>>> import numpy as np
>>> np.set_printoptions(precision=3, suppress=True, linewidth=200, sign=" ")
>>> B = np.array([[2, 0, 0, -2], [-1, -2, -1, 0]])
>>> W0 = B.T @ B
>>> W0
array([[ 5,  2,  1, -4],
       [ 2,  4,  2,  0],
       [ 1,  2,  1,  0],
       [-4,  0,  0,  4]])
>>> # equal to its transpose
>>> r = np.linalg.matrix_rank(W0)
>>> r
np.int64(2)
>>> N = np.linalg.svd(W0)[2][r:].T
>>> np.round(W0 @ N, 3) + 0
array([[ 0.,  0.],
       [ 0.,  0.],
       [ 0.,  0.],
       [ 0.,  0.]])
>>> np.linalg.matrix_rank(W0.T @ W0), np.linalg.matrix_rank(W0 @ W0.T)
(np.int64(2), np.int64(2))
>>> [int(np.linalg.matrix_rank(W0[:i])) for i in range(1, len(W0) + 1)]
[1, 2, 2, 2]
>>> np.allclose(W0 @ N, 0)
True
>>> [int(np.linalg.matrix_rank(W0[:, :j + 1])) for j in range(4)]
[1, 2, 2, 2]
>>> N @ N.T
array([[ 0.455, -0.182, -0.091,  0.455],
       [-0.182,  0.273, -0.364, -0.182],
       [-0.091, -0.364,  0.818, -0.091],
       [ 0.455, -0.182, -0.091,  0.455]])
>>> round(np.linalg.norm(W0[0], 1), 3), np.round(np.linalg.norm(W0[0], np.inf), 3)
(np.float64(12.0), np.float64(5.0))
>>> round(np.linalg.norm(W0, 2), 3)
np.float64(9.236)
>>> data = np.load("mat.npy")
>>> data
array([[  2.203,  -0.961,  20.828],
       [ -1.988,   1.186,  28.065],
       [  0.911,   0.253,  17.386],
       [  4.754,   0.91 , -24.29 ],
       [ -4.059,  -0.065,   9.36 ],
       [ -3.518,  -0.352,  -5.247],
       [ -2.965,  -0.061,  11.702],
       [  6.46 ,  -0.929,   4.652],
       [  4.126,   0.862,  13.764],
       [  0.046,   0.691,  47.811],
       [  6.007,  -0.064,  18.909],
       [ -0.115,  -1.652,  23.204],
       [  0.815,   0.358, -27.133],
       [  1.736,   0.093, -21.918],
       [  1.569,  -0.816,  11.688],
       [ -2.873,   0.82 , -47.577],
       [ -3.32 ,   0.528,   4.684],
       [ -1.722,   0.513,   6.235],
       [ -0.783,  -0.953, -10.276],
       [ -3.038,  -1.585,   5.568],
       [ -0.788,  -1.045,  -5.718],
       [ -1.028,  -0.548,   1.656]])
>>> # column 2 dominates
>>> B = np.c_[data[:, :1] @ np.array([[0]]), np.array([3, -1, 3, 4, 0, 2, -2, 5, 4, -5, 2, 0, -5, 0, 5, 1, 5, 2, 2, -5, 1, 3])]
>>> B
array([[ 0.,  3.],
       [ 0., -1.],
       [ 0.,  3.],
       [ 0.,  4.],
       [ 0.,  0.],
       [ 0.,  2.],
       [ 0., -2.],
       [ 0.,  5.],
       [ 0.,  4.],
       [ 0., -5.],
       [ 0.,  2.],
       [ 0.,  0.],
       [ 0., -5.],
       [ 0.,  0.],
       [ 0.,  5.],
       [ 0.,  1.],
       [ 0.,  5.],
       [ 0.,  2.],
       [ 0.,  2.],
       [ 0., -5.],
       [ 0.,  1.],
       [ 0.,  3.]])
>>> np.linalg.lstsq(data, B[:, 0])[0]
array([ 0.,  0.,  0.])
>>> np.linalg.matrix_rank(np.c_[data, B])
np.int64(4)
>>> np.linalg.norm(np.linalg.qr(data)[0].T @ B, axis=0) ** 2 / ((B ** 2).sum(axis=0) + 1e-12)
array([ 0.   ,  0.142])
>>> np.linalg.norm(B - data @ np.linalg.lstsq(data, B)[0], axis=0)
array([  0.   ,  14.105])
>>> U, sv, vt = np.linalg.svd(B)
>>> evecs = vt[:(sv > 1e-8).sum()]
>>> rng = np.random.default_rng(28)
>>> x = B[8] + 2 * B[21] + rng.integers(2) * np.eye(2)[0]
>>> x
array([  1.,  10.])
>>> round(np.linalg.norm(x - evecs.T @ evecs @ x), 3)
np.float64(1.0)
>>> np.linalg.matrix_rank(np.vstack([B, x]))
np.int64(2)
